% python3 -q
>>> import numpy as np
>>> from numpy import linalg as LA
>>> np.set_printoptions(precision=2, suppress=True, linewidth=140, floatmode="fixed")
>>> X = np.load("run17.npy")
>>> X
array([[  3.02, -16.03,  24.06,   6.96],
       [ -4.99,   9.06, -16.96,  -6.06],
       [  5.08,  -7.99,   8.08,  -1.00],
       [ -0.01,   7.94,  -3.94,   2.97]])
>>> t = np.radians(135)
>>> R = np.eye(4)
>>> R[3, 3] = R[0, 0] = np.cos(t)
>>> R[3, 0], R[0, 3] = -np.sin(t), np.sin(t)
>>> R
array([[-0.71,  0.00,  0.00,  0.71],
       [ 0.00,  1.00,  0.00,  0.00],
       [ 0.00,  0.00,  1.00,  0.00],
       [-0.71,  0.00,  0.00, -0.71]])
>>> other = X @ R.T
>>> LA.svd(X, compute_uv=False), LA.svd(other, compute_uv=False)
(array([38.56,  7.91,  4.32,  0.10]), array([38.56,  7.91,  4.32,  0.10]))
>>> other
array([[  2.79, -16.03,  24.06,  -7.06],
       [ -0.76,   9.06, -16.96,   7.81],
       [ -4.30,  -7.99,   8.08,  -2.88],
       [  2.11,   7.94,  -3.94,  -2.09]])
>>> Q, V = LA.qr(other[:, :1])[0], LA.qr(other[:, 1:])[0]
>>> sigma = LA.svd(Q.T @ V, compute_uv=False)
>>> sigma
array([1.00])
>>> np.degrees(np.arccos(sigma.clip(0, 1)))
array([3.20])
>>> round(LA.norm(Q @ Q.T - V @ V.T, 2), 2)
np.float64(1.0)
>>> F = np.array([[3, 3, 0], [-1, 2, 0], [0, 0, 1]])
>>> # 2 blocks once reordered
>>> P = np.triu(np.array([[1, -1, -2], [-1, 0, 2], [2, 0, -1]]), 1) + np.eye(3)
>>> other = P @ F @ LA.inv(P)
>>> np.trace(other), np.trace(F)
(np.float64(6.0), np.int64(6))
>>> m1 = np.loadtxt("arr.csv", delimiter=",")
>>> m1
array([[-0.52, -0.86,  0.00],
       [ 0.86, -0.52,  0.00],
       [ 0.00,  0.00,  1.00]])
>>> x = np.array([3, 2, 0])
>>> target = m1 @ x
>>> c, lr = np.zeros(3), 1 / LA.norm(m1, 2) ** 2
>>> for i in range(50):
...     c -= lr * m1.T @ (m1 @ c - target)
...     if i % 10 == 0: print(i, round(LA.norm(m1 @ c - target), 2))
... 
0 0.0
10 0.0
20 0.0
30 0.0
40 0.0
>>> round(float(LA.cond(m1)), 2)
1.0
>>> rng = np.random.default_rng(1)
>>> lab = rng.permutation(3)
>>> lab
array([0, 1, 2])
>>> other = m1[lab][:, lab]
>>> np.round(np.trace(other), 2)
np.float64(-0.03)
>>> np.diag(other)
array([-0.52, -0.52,  1.00])
>>> other
array([[-0.52, -0.86,  0.00],
       [ 0.86, -0.52,  0.00],
       [ 0.00,  0.00,  1.00]])
>>> np.round(LA.det(other), 2), np.round(LA.det(m1[lab]), 2)
(np.float64(1.0), np.float64(1.0))
>>> r0, v = other[2], other[0]
>>> r0 @ r0
np.float64(1.0)
>>> r0 @ v
np.float64(0.0)
>>> p = (r0 @ v) / (r0 @ r0) * r0
>>> p
array([0.00, 0.00, 0.00])
>>> round(LA.norm(r0 + v) ** 2 + LA.norm(r0 - v) ** 2, 2)
np.float64(4.0)
>>> v - p
array([-0.52, -0.86,  0.00])
>>> np.outer(r0, v)
array([[-0.00, -0.00,  0.00],
       [-0.00, -0.00,  0.00],
       [-0.52, -0.86,  0.00]])
>>> def softmax(z):
...     e = np.exp(z - z.max(axis=-1, keepdims=True))
...     return e / e.sum(axis=-1, keepdims=True)
... 
>>> softmax(m1[2])
array([0.21, 0.21, 0.58])
>>> softmax(m1).sum(axis=1)
array([1.00, 1.00, 1.00])
>>> att = m1 @ m1.T / np.sqrt(3)
>>> softmax(att)[2] @ m1
array([ 0.09, -0.36,  0.47])
>>> W0 = np.loadtxt("block14.csv", delimiter=",")
>>> W0
array([[6.00, 7.00, 8.00, 7.00],
       [0.00, 5.00, 9.00, 6.00],
       [0.00, 0.00, 4.00, 4.00],
       [0.00, 0.00, 0.00, 6.00]])
>>> # triangular
>>> evals, V = LA.eig(W0)
>>> evals
array([6.00, 5.00, 4.00, 6.00])
>>> np.prod(evals)
np.float64(720.0)
>>> np.sort(LA.eigvals(W0 @ W0))
array([16.00, 25.00, 36.00, 36.00])
>>> np.sort(LA.eigvals(LA.inv(W0)))
array([0.17, 0.17, 0.20, 0.25])
>>> W0 @ V[:, 0] - evals[0] * V[:, 0]
array([0.00, 0.00, 0.00, 0.00])
>>> r0 = np.array([2, 0])
>>> np.polyval(r0, W0[2])
array([0.00, 0.00, 8.00, 8.00])
>>> np.correlate(W0[2], W0[1], "full")
array([ 0.00,  0.00, 24.00, 60.00, 56.00, 20.00,  0.00])
>>> W = np.array([[1, -8, -3, -5], [3, 7, -1, 5], [4, 5, 4, -7], [4, 7, 8, -9]])
>>> c = np.array([0, -1, 3, -1])
>>> H = np.maximum(W0 @ W + c, 0)
>>> (H > 0).astype(int)
array([[1, 1, 1, 0],
       [1, 1, 1, 0],
       [1, 1, 1, 0],
       [1, 1, 1, 0]])
>>> (H > 0).mean(axis=0)
array([1.00, 1.00, 1.00, 0.00])
>>> H
array([[ 87.00,  89.00,  66.00,   0.00],
       [ 75.00, 121.00,  82.00,   0.00],
       [ 32.00,  47.00,  51.00,   0.00],
       [ 24.00,  41.00,  51.00,   0.00]])
>>> LA.matrix_rank(H)
np.int64(3)
>>> basis = np.array([[0, -3, 0], [-2, -2, 3], [-3, -2, 1], [2, 0, 1]])
>>> H @ basis
array([[-376.00, -571.00,  333.00],
       [-488.00, -631.00,  445.00],
       [-247.00, -292.00,  192.00],
       [-235.00, -256.00,  174.00]])
>>> W @ basis
array([[ 15,  19, -32],
       [ -1, -21,  25],
       [-36, -30,  12],
       [-56, -42,  20]])
>>> other = W0[0, 0] * W0[1:] - np.outer(W0[1:, 0], W0[0])
>>> other
array([[ 0.00, 30.00, 54.00, 36.00],
       [ 0.00,  0.00, 24.00, 24.00],
       [ 0.00,  0.00,  0.00, 36.00]])
>>> LA.matrix_rank(other), LA.matrix_rank(W0)
(np.int64(3), np.int64(4))
>>> W0[:, 0] / W0[0, 0]
array([1.00, 0.00, 0.00, 0.00])
>>> mat = np.load("x.npy")
>>> mat
array([[0, 0, 1, 1, 0, 1],
       [0, 0, 0, 0, 1, 0],
       [1, 0, 0, 1, 0, 0],
       [1, 0, 1, 0, 0, 1],
       [0, 1, 0, 0, 0, 0],
       [1, 0, 0, 1, 0, 0]])
>>> x = np.array([-2, 0, -2])
>>> target = F @ x
>>> target
array([-6,  2, -2])
>>> LA.solve(F, target + F[:, 1])
array([-2.00,  1.00, -2.00])
>>> np.round(LA.solve(F, 5 * target), 2) + 0
array([-10.00,   0.00, -10.00])
>>> LA.solve(F, F[:, 2])
array([0.00, 0.00, 1.00])
>>> np.round(LA.solve(F, target), 2) + 0
array([-2.00,  0.00, -2.00])
>>> softmax(mat[1])
array([0.13, 0.13, 0.13, 0.13, 0.35, 0.13])
>>> softmax(mat).sum(axis=1)
array([1.00, 1.00, 1.00, 1.00, 1.00, 1.00])
>>> softmax(mat[1] + 4)
array([0.13, 0.13, 0.13, 0.13, 0.35, 0.13])
>>> att = mat @ mat.T / np.sqrt(6)
>>> softmax(att + np.triu(np.full(att.shape, -np.inf), 1))
array([[1.00, 0.00, 0.00, 0.00, 0.00, 0.00],
       [0.40, 0.60, 0.00, 0.00, 0.00, 0.00],
       [0.32, 0.21, 0.47, 0.00, 0.00, 0.00],
       [0.28, 0.12, 0.18, 0.42, 0.00, 0.00],
       [0.18, 0.18, 0.18, 0.18, 0.27, 0.00],
       [0.16, 0.10, 0.24, 0.16, 0.10, 0.24]])
>>> softmax(att)[1] @ mat
array([0.46, 0.15, 0.31, 0.46, 0.23, 0.31])
